% ipython --no-banner

In [1]: import numpy as np

In [2]: from numpy import linalg as LA

In [3]: np.set_printoptions(precision=3, suppress=True, linewidth=120)

In [4]: mat = np.array([[0, 0, 1, 0], [0, 0, 0, 1], [0, 1, 0, 0], [1, 0, 0, 0]])

In [5]: mat
Out[5]: 
array([[0, 0, 1, 0],
       [0, 0, 0, 1],
       [0, 1, 0, 0],
       [1, 0, 0, 0]])

In [6]: # orthonormal columns

In [7]: x = np.array([-2, 3, -1, -2])

In [8]: target = mat @ x

In [9]: coef, lr = np.zeros(4), 1 / LA.norm(mat, 2) ** 2

In [10]: for i in range(300):
    ...:     coef -= lr * mat.T @ (mat @ coef - target)
    ...:     if i % 50 == 0: print(i, round(LA.norm(mat @ coef - target), 3))
    ...: 
0 0.0
50 0.0
100 0.0
150 0.0
200 0.0
250 0.0

In [11]: coef
Out[11]: array([-2.,  3., -1., -2.])

In [12]: round(LA.cond(mat), 3)
Out[12]: np.float64(1.0)

In [13]: print(LA.matrix_power(mat, 100))
[[1 0 0 0]
 [0 1 0 0]
 [0 0 1 0]
 [0 0 0 1]]

In [14]: mat @ np.ones(4)
Out[14]: array([1., 1., 1., 1.])

In [15]: p = np.eye(4)[0]

In [16]: for _ in range(5):
    ...:     p = p @ mat
    ...:     print(p.round(3))
    ...: 
[0. 0. 1. 0.]
[0. 1. 0. 0.]
[0. 0. 0. 1.]
[1. 0. 0. 0.]
[0. 0. 1. 0.]

In [17]: r0, r1 = mat[2], mat[3]

In [18]: r0 @ r1
Out[18]: np.int64(0)

In [19]: p = (r0 @ r1) / (r0 @ r0) * r0

In [20]: (r1 - p) @ r0
Out[20]: np.float64(0.0)

In [21]: print(LA.matrix_rank(np.outer(r0, r1)))
1

In [22]: T = np.stack([mat, -3 * mat, mat[::-1]])

In [23]: LA.matrix_rank(T)
Out[23]: array([4, 4, 4])

In [24]: LA.matrix_rank(T.reshape(3, -1))
Out[24]: np.int64(2)

In [25]: T.sum(axis=0)
Out[25]: 
array([[ 1,  0, -2,  0],
       [ 0,  1,  0, -2],
       [ 0, -2,  0,  1],
       [-2,  0,  1,  0]])

In [26]: Q, V = LA.qr(mat[:, :3])[0], LA.qr(mat[:, 3:])[0]

In [27]: sv = LA.svd(Q.T @ V, compute_uv=False)

In [28]: print(np.degrees(np.arccos(sv.clip(0, 1))))
[90.]

In [29]: other = np.array([[0, -3], [-1, 0], [-1, 3], [0, 3], [-1, -2], [1, 2], [-1, 0]])

In [30]: cent = np.array([[0, 1, 2], [1, 1, 1]])

In [31]: F = other @ cent

In [32]: F
Out[32]: 
array([[-3, -3, -3],
       [ 0, -1, -2],
       [ 3,  2,  1],
       [ 3,  3,  3],
       [-2, -3, -4],
       [ 2,  3,  4],
       [ 0, -1, -2]])

In [33]: # row 6 repeats row 1

In [34]: F @ F
---------------------------------------------------------------------------
ValueError                                Traceback (most recent call last)
Cell In[34], line 1
----> 1 F @ F

ValueError: matmul: Input operand 1 has a mismatch in its core dimension 0, with gufunc signature (n?,k),(k,m?)->(n?,m?) (size 7 is different from 3)

In [35]: G = F.T @ F

In [36]: np.round(LA.eigvalsh(G)[::-1], 3) + 0
Out[36]: array([127.833,   8.167,   0.   ])

In [37]: np.diag(G)
Out[37]: array([35, 42, 59])

In [38]: print(np.trace(G), (F ** 2).sum())
136 136

In [39]: G
Out[39]: 
array([[35, 36, 37],
       [36, 42, 48],
       [37, 48, 59]])

In [40]: LA.matrix_rank(G)
Out[40]: np.int64(2)

In [41]: other = G / np.sqrt((G ** 2).mean(axis=1, keepdims=True))

In [42]: LA.matrix_rank(G - G.mean(axis=1, keepdims=True))
Out[42]: np.int64(1)

In [43]: other[0]
Out[43]: array([0.972, 1.   , 1.028])

In [44]: U, sv, Vh = LA.svd(F, full_matrices=False)

In [45]: np.round(U.T @ F @ Vh.T, 3) + 0
Out[45]: 
array([[11.306,  0.   ,  0.   ],
       [ 0.   ,  2.858,  0.   ],
       [ 0.   ,  0.   ,  0.   ]])

In [46]: np.abs(U[:, 0]).round(6).argmax()
Out[46]: np.int64(4)

In [47]: np.round(U.T @ U, 3) + 0
Out[47]: 
array([[1., 0., 0.],
       [0., 1., 0.],
       [0., 0., 1.]])

In [48]: print(np.round(Vh @ Vh.T, 3) + 0)
[[1. 0. 0.]
 [0. 1. 0.]
 [0. 0. 1.]]

In [49]: print(U.shape, sv.shape, Vh.shape)
(7, 3) (3,) (3, 3)

In [50]: (sv > 1e-8).sum()
Out[50]: np.int64(2)

In [51]: A = np.loadtxt("m.csv", delimiter=",")

In [52]: A
Out[52]: 
array([[ -2.496,   8.505,   5.524,   1.461,  16.994],
       [ -5.759,  -0.003, -16.143,  -6.346,   8.122],
       [ -4.763,   2.376,  -2.383, -19.127,   0.373],
       [ -7.284,   6.881, -11.879,   2.442, -12.35 ],
       [  6.353,   1.975,  12.156,  13.26 ,  -5.669],
       [-13.073,  10.31 ,   6.839,   6.665,   5.623],
       [ 17.238,  -8.155,  -4.163,  -1.807,   3.971],
       [ -7.199, -10.091,   9.631,   7.982,  -9.481],
       [ 10.817,   9.158,  12.315,   6.87 ,   0.523],
       [ -4.223, -15.939,  -4.468,  10.149,   2.266],
       [  2.108,  -9.419,  -9.115,   6.95 ,  13.246],
       [  3.428,  -5.257,  -8.527,  15.13 ,  -7.679],
       [ -8.665,   1.208,  12.963,   3.027, -12.094],
       [-10.275,   8.757,   4.634,   0.368,  14.004],
       [ -7.622, -10.307,  11.282,  -9.521,  -4.214],
       [ -6.111,  17.926,  -5.151,   1.852,   3.372],
       [-14.473,   3.824, -11.968,  -4.177,  -3.903],
       [  5.532,   4.513,   3.169,  17.179,  -6.623],
       [  5.504, -12.085,  -4.247,   7.344,  12.315],
       [  8.303,   3.792,  17.789,   0.05 ,  -0.477],
       [ 13.662,   5.583,  -6.222,  11.977,  -0.042],
       [ -6.616,  -0.065, -10.313,  11.983, -10.308],
       [ -5.403, -10.145,  -7.273,  13.192,  -6.401],
       [  7.387,  -5.031,   1.25 , -17.721,   2.129],
       [ -8.549,  11.936,   0.092,  13.152,   3.386],
       [  8.964,   3.019,   3.965, -15.537,   7.308],
       [  8.75 ,   6.981,  -6.756,   1.248,  15.083],
       [ -9.143,  -8.023,  -6.204, -14.449,  -2.183],
       [  1.023,  12.988,  -7.958,  12.917,   0.301],
       [ 11.748,  10.8  ,  -2.29 ,   9.891,  -6.502],
       [ -3.284,  -0.496,   5.986, -18.707,   1.787],
       [ 17.027,   3.643,  -5.035,  -1.542,  -8.312]])

In [53]: rk = LA.matrix_rank(F)

In [54]: rk
Out[54]: np.int64(2)

In [55]: N = LA.svd(F)[2][rk:].T

In [56]: N[:, 0] / N[np.abs(N[:, 0]).round(6).argmax(), 0]
Out[56]: array([-0.5,  1. , -0.5])

In [57]: LA.matrix_rank(F.T @ F), LA.matrix_rank(F @ F.T)
Out[57]: (np.int64(2), np.int64(2))

In [58]: [int(LA.matrix_rank(np.delete(F, i, axis=0))) for i in range(7)]
Out[58]: [2, 2, 2, 2, 2, 2, 2]

In [59]: [int(LA.matrix_rank(F[:i])) for i in range(1, len(F) + 1)]
Out[59]: [1, 2, 2, 2, 2, 2, 2]
